$ ipython --no-banner

In [1]: import numpy as np

In [2]: from numpy import linalg as LA

In [3]: np.set_printoptions(precision=2, suppress=True, linewidth=140)

In [4]: def rnd(a):
   ...:     return np.round(a, 2) + 0
   ...: 

In [5]: rng = np.random.default_rng(1291)

In [6]: lab = rng.integers(0, 3, 12)

In [7]: X = np.array([[0, 0, 2, 0, 0, 0, 2, 2, 2, 0, 1, 1],
   ...:     [1, 2, 1, 1, 0, 2, 2, 1, 1, 0, 0, 2],
   ...:     [2, 0, 2, 2, 2, 2, 1, 0, 1, 2, 2, 1],
   ...:     [2, 0, 2, 0, 2, 1, 0, 0, 1, 1, 0, 2],
   ...:     [0, 0, 0, 2, 1, 0, 1, 2, 2, 2, 0, 0],
   ...:     [2, 2, 1, 1, 0, 2, 0, 1, 2, 2, 2, 0],
   ...:     [1, 0, 1, 2, 0, 0, 2, 1, 1, 1, 2, 2],
   ...:     [1, 1, 0, 1, 0, 2, 1, 1, 0, 2, 2, 2],
   ...:     [1, 2, 1, 2, 1, 2, 0, 2, 0, 0, 2, 2],
   ...:     [1, 2, 0, 2, 2, 2, 2, 1, 2, 2, 2, 1],
   ...:     [0, 0, 1, 2, 0, 2, 2, 2, 2, 2, 1, 2],
   ...:     [0, 2, 2, 0, 1, 1, 0, 2, 2, 1, 1, 0]]) * (lab[:, None] == lab)

In [8]: X
Out[8]: 
array([[0, 0, 2, 0, 0, 0, 0, 0, 0, 0, 1, 0],
       [1, 2, 1, 0, 0, 0, 0, 0, 0, 0, 0, 0],
       [2, 0, 2, 0, 0, 0, 0, 0, 0, 0, 2, 0],
       [0, 0, 0, 0, 2, 0, 0, 0, 0, 1, 0, 2],
       [0, 0, 0, 2, 1, 0, 1, 2, 0, 2, 0, 0],
       [0, 0, 0, 0, 0, 2, 0, 0, 2, 0, 0, 0],
       [0, 0, 0, 2, 0, 0, 2, 1, 0, 1, 0, 2],
       [0, 0, 0, 1, 0, 0, 1, 1, 0, 2, 0, 2],
       [0, 0, 0, 0, 0, 2, 0, 0, 0, 0, 0, 0],
       [0, 0, 0, 2, 2, 0, 2, 1, 0, 2, 0, 1],
       [0, 0, 1, 0, 0, 0, 0, 0, 0, 0, 1, 0],
       [0, 0, 0, 0, 1, 0, 0, 2, 0, 1, 0, 0]])

In [9]: B = X / np.sqrt((X ** 2).mean(axis=1, keepdims=True))

In [10]: LA.matrix_rank(X - X.mean(axis=1, keepdims=True))
Out[10]: np.int64(11)

In [11]: rnd(LA.norm(B, axis=1))
Out[11]: array([3.46, 3.46, 3.46, 3.46, 3.46, 3.46, 3.46, 3.46, 3.46, 3.46, 3.46, 3.46])

In [12]: rnd(LA.norm(X, axis=1))
Out[12]: array([2.24, 2.45, 3.46, 3.  , 3.74, 2.83, 3.74, 3.32, 2.  , 4.24, 1.41, 2.45])

In [13]: rnd(LA.norm(X) ** 2 / LA.norm(X, 2) ** 2)
Out[13]: np.float64(2.01)

In [14]: rnd(LA.norm(X, 1)), rnd(LA.norm(X, np.inf))
Out[14]: (np.float64(9.0), np.float64(10.0))

In [15]: print(LA.norm(X, axis=1).argmax())
9

In [16]: rnd(LA.norm(X[9] - X[8]))
Out[16]: np.float64(4.69)

In [17]: np.unravel_index(np.abs(X).argmax(), X.shape)
Out[17]: (np.int64(0), np.int64(2))

In [18]: X.sum(axis=1)
Out[18]: array([ 3,  4,  6,  5,  8,  4,  8,  7,  2, 10,  2,  4])

In [19]: X[12]
Traceback (most recent call last):
  Cell In[19], line 1
    X[12]
IndexError: index 12 is out of bounds for axis 0 with size 12


In [20]: X - X[0]
Out[20]: 
array([[ 0,  0,  0,  0,  0,  0,  0,  0,  0,  0,  0,  0],
       [ 1,  2, -1,  0,  0,  0,  0,  0,  0,  0, -1,  0],
       [ 2,  0,  0,  0,  0,  0,  0,  0,  0,  0,  1,  0],
       [ 0,  0, -2,  0,  2,  0,  0,  0,  0,  1, -1,  2],
       [ 0,  0, -2,  2,  1,  0,  1,  2,  0,  2, -1,  0],
       [ 0,  0, -2,  0,  0,  2,  0,  0,  2,  0, -1,  0],
       [ 0,  0, -2,  2,  0,  0,  2,  1,  0,  1, -1,  2],
       [ 0,  0, -2,  1,  0,  0,  1,  1,  0,  2, -1,  2],
       [ 0,  0, -2,  0,  0,  2,  0,  0,  0,  0, -1,  0],
       [ 0,  0, -2,  2,  2,  0,  2,  1,  0,  2, -1,  1],
       [ 0,  0, -1,  0,  0,  0,  0,  0,  0,  0,  0,  0],
       [ 0,  0, -2,  0,  1,  0,  0,  2,  0,  1, -1,  0]])

In [21]: LA.rank(X)
Traceback (most recent call last):
  Cell In[21], line 1
    LA.rank(X)
AttributeError: module 'numpy.linalg' has no attribute 'rank'


In [22]: np.abs(X).max()
Out[22]: np.int64(2)

In [23]: rnd(LA.norm(X))
Out[23]: np.float64(10.44)

In [24]: X.shape
Out[24]: (12, 12)
